$ ipython --no-banner

In [1]: import numpy as np

In [2]: np.set_printoptions(precision=3, suppress=True, linewidth=140, sign=" ")

In [3]: Z = np.array([[2, 1, 2], [2, 0, 1], [-5, 2, -5]])

In [4]: data = np.repeat(Z, 27 // 3, axis=0)

In [5]: rng = np.random.default_rng(736317)

In [6]: data = data + 0.1 * rng.normal(size=data.shape)

In [7]: data
Out[7]: 
array([[ 1.971,  1.042,  2.075],
       [ 2.095,  0.821,  1.903],
       [ 2.052,  1.18 ,  2.049],
       [ 2.026,  1.167,  1.843],
       [ 1.83 ,  1.105,  1.882],
       [ 1.95 ,  0.977,  1.941],
       [ 2.04 ,  0.911,  2.069],
       [ 1.971,  1.076,  2.075],
       [ 1.894,  1.14 ,  2.125],
       [ 2.151, -0.161,  1.296],
       [ 1.963,  0.103,  1.039],
       [ 2.105,  0.121,  1.036],
       [ 1.964, -0.138,  1.004],
       [ 2.077,  0.133,  1.032],
       [ 2.046, -0.096,  1.076],
       [ 1.961, -0.017,  0.896],
       [ 1.982,  0.229,  1.06 ],
       [ 2.032, -0.029,  1.136],
       [-5.184,  1.684, -5.046],
       [-5.121,  2.046, -4.962],
       [-4.863,  2.049, -4.969],
       [-5.098,  1.971, -5.161],
       [-4.952,  1.975, -5.045],
       [-5.019,  1.919, -5.099],
       [-4.987,  2.057, -4.989],
       [-4.933,  2.056, -4.807],
       [-4.853,  2.015, -5.032]])

In [8]: M2 = np.c_[data[:, :2] @ np.array([[2, 2], [0, 1]]), np.array([8, -5, -6, 7, 5, 6, -6, -9, 0, -6, -1, 1, 0, -5, 4, 9, -2, 1, 9, 9, 2, 3, -1, -2, 0, -7, 4])]

In [9]: M2
Out[9]: 
array([[  3.941,   4.984,   8.   ],
       [  4.19 ,   5.011,  -5.   ],
       [  4.103,   5.283,  -6.   ],
       [  4.053,   5.22 ,   7.   ],
       [  3.661,   4.766,   5.   ],
       [  3.9  ,   4.877,   6.   ],
       [  4.079,   4.99 ,  -6.   ],
       [  3.943,   5.019,  -9.   ],
       [  3.787,   4.927,   0.   ],
       [  4.302,   4.142,  -6.   ],
       [  3.926,   4.029,  -1.   ],
       [  4.21 ,   4.33 ,   1.   ],
       [  3.928,   3.79 ,   0.   ],
       [  4.155,   4.288,  -5.   ],
       [  4.092,   3.996,   4.   ],
       [  3.922,   3.905,   9.   ],
       [  3.964,   4.193,  -2.   ],
       [  4.063,   4.034,   1.   ],
       [-10.368,  -8.684,   9.   ],
       [-10.242,  -8.196,   9.   ],
       [ -9.726,  -7.677,   2.   ],
       [-10.195,  -8.225,   3.   ],
       [ -9.904,  -7.929,  -1.   ],
       [-10.038,  -8.12 ,  -2.   ],
       [ -9.974,  -7.917,   0.   ],
       [ -9.866,  -7.81 ,  -7.   ],
       [ -9.706,  -7.691,   4.   ]])

In [10]: np.linalg.matrix_rank(M2)
Out[10]: np.int64(3)

In [11]: np.linalg.norm(np.linalg.qr(data)[0].T @ M2, axis=0) ** 2 / ((M2 ** 2).sum(axis=0) + 1e-12)
Out[11]: array([ 1.   ,  1.   ,  0.046])

In [12]: np.linalg.matrix_rank(np.c_[data, M2])
Out[12]: np.int64(4)

In [13]: np.round(np.linalg.norm(M2 - data @ np.linalg.lstsq(data, M2)[0], axis=0), 3) + 0
Out[13]: array([  0.   ,   0.   ,  26.967])
